% python3 -q
>>> import numpy as np
>>> np.set_printoptions(suppress=True, linewidth=140)
>>> tidy = lambda a: np.round(a, 2) + 0
>>> m1 = np.load("sample7.npy")
>>> print(m1)
[[ 0  1  0]
 [-2  1 -1]
 [ 3 -1  1]]
>>> A2 = np.linalg.inv(m1)
>>> print(tidy(np.linalg.inv(A2)))
[[ 0.  1.  0.]
 [-2.  1. -1.]
 [ 3. -1.  1.]]
>>> print(tidy(np.linalg.slogdet(m1)[0]))
-1.0
>>> print(tidy(np.linalg.det(m1) * np.linalg.det(A2)))
1.0
>>> print(np.allclose(A2, m1.T))
False
>>> print(tidy(np.linalg.cond(m1)))
16.43
>>> K = np.array([[3.0, -2.0, -2.0, 1.0],
...     [1.0, 0.0, 0.0, 1.0],
...     [0.0, 0.0, 1.0, 0.0],
...     [2.0, -4.0, 0.0, 4.0]])
>>> f, g = K[1], K[3]
>>> print(f @ g)
6.0
>>> pr = (f @ g) / (f @ f) * f
>>> print((g - pr) @ f)
0.0
>>> J = np.load("layer15.npy")
>>> print(J)
[[2 6 1 4]
 [6 2 0 6]
 [1 0 4 4]
 [4 6 4 6]]
>>> f = np.array([-3, 0, 0])
>>> print(np.correlate(J[0], J[3], "full"))
[12 44 42 72 46 28 16]
>>> vec = np.array([-2, 2, -1, 2])
>>> rhs = J @ vec
>>> print(rhs)
[15  4  2 12]
>>> print(tidy(np.linalg.solve(J.T, J[2])))
[0. 0. 1. 0.]
>>> print([round(float(np.linalg.det(J[:i, :i])), 2) + 0 for i in range(1, 5)])
[2.0, -32.0, -130.0, 280.0]
>>> print(tidy(np.linalg.eigvalsh(J).min()))
-4.63
>>> F = np.array([[1, 0, 2, 1, 3],
...     [0, 3, 0, 0, 3],
...     [0, 0, 3, 3, 2],
...     [0, 0, 0, 2, 0],
...     [0, 0, 0, 0, 4]])
>>> print(F)
[[1 0 2 1 3]
 [0 3 0 0 3]
 [0 0 3 3 2]
 [0 0 0 2 0]
 [0 0 0 0 4]]
>>> A2 = np.array([[-7, -1, 8], [0, 4, 1]])
>>> W2 = np.kron(A2, F)
>>> print(tidy(np.linalg.norm(W2, 2)), tidy(np.linalg.norm(A2, 2) * np.linalg.norm(F, 2)))
75.05 75.05
>>> print(W2)
[[ -7   0 -14  -7 -21  -1   0  -2  -1  -3   8   0  16   8  24]
 [  0 -21   0   0 -21   0  -3   0   0  -3   0  24   0   0  24]
 [  0   0 -21 -21 -14   0   0  -3  -3  -2   0   0  24  24  16]
 [  0   0   0 -14   0   0   0   0  -2   0   0   0   0  16   0]
 [  0   0   0   0 -28   0   0   0   0  -4   0   0   0   0  32]
 [  0   0   0   0   0   4   0   8   4  12   1   0   2   1   3]
 [  0   0   0   0   0   0  12   0   0  12   0   3   0   0   3]
 [  0   0   0   0   0   0   0  12  12   8   0   0   3   3   2]
 [  0   0   0   0   0   0   0   0   8   0   0   0   0   2   0]
 [  0   0   0   0   0   0   0   0   0  16   0   0   0   0   4]]
>>> def softmax(z):
...     e = np.exp(z - z.max(axis=-1, keepdims=True))
...     return e / e.sum(axis=-1, keepdims=True)
... 
>>> print(tidy(softmax(10 * W2[5])))
[0. 0. 0. 0. 0. 0. 0. 0. 0. 1. 0. 0. 0. 0. 0.]
>>> print(tidy(softmax(W2[5] + -2)))
[0.   0.   0.   0.   0.   0.   0.   0.02 0.   0.98 0.   0.   0.   0.   0.  ]
>>> S = W2 @ W2.T / np.sqrt(15)
>>> print(softmax(S).round(6).argmax(axis=1))
[0 1 2 2 4 5 6 7 7 9]
>>> M = np.load("a.npy")
>>> print(M)
[[-4.  0.  0.  0.  0.  0.]
 [ 0.  2.  1.  1.  1.  1.]
 [ 0.  2.  0.  1.  1.  3.]
 [ 0.  2.  2.  2.  1.  1.]
 [ 0.  0.  3.  1.  1.  2.]
 [ 0.  3.  3.  2.  2.  0.]]
>>> vec = np.array([-1, -1, -1, -2, 3, 1])
>>> h1 = np.maximum(M @ vec, 0)
>>> print(M * (h1 > 1e-9)[:, None])
[[-4.  0.  0.  0.  0.  0.]
 [ 0.  0.  0.  0.  0.  0.]
 [ 0.  2.  0.  1.  1.  3.]
 [ 0.  0.  0.  0.  0.  0.]
 [ 0.  0.  0.  0.  0.  0.]
 [ 0.  0.  0.  0.  0.  0.]]
>>> print(tidy(np.tanh(M @ vec)))
[ 1.   -0.76  0.96 -1.    0.   -1.  ]
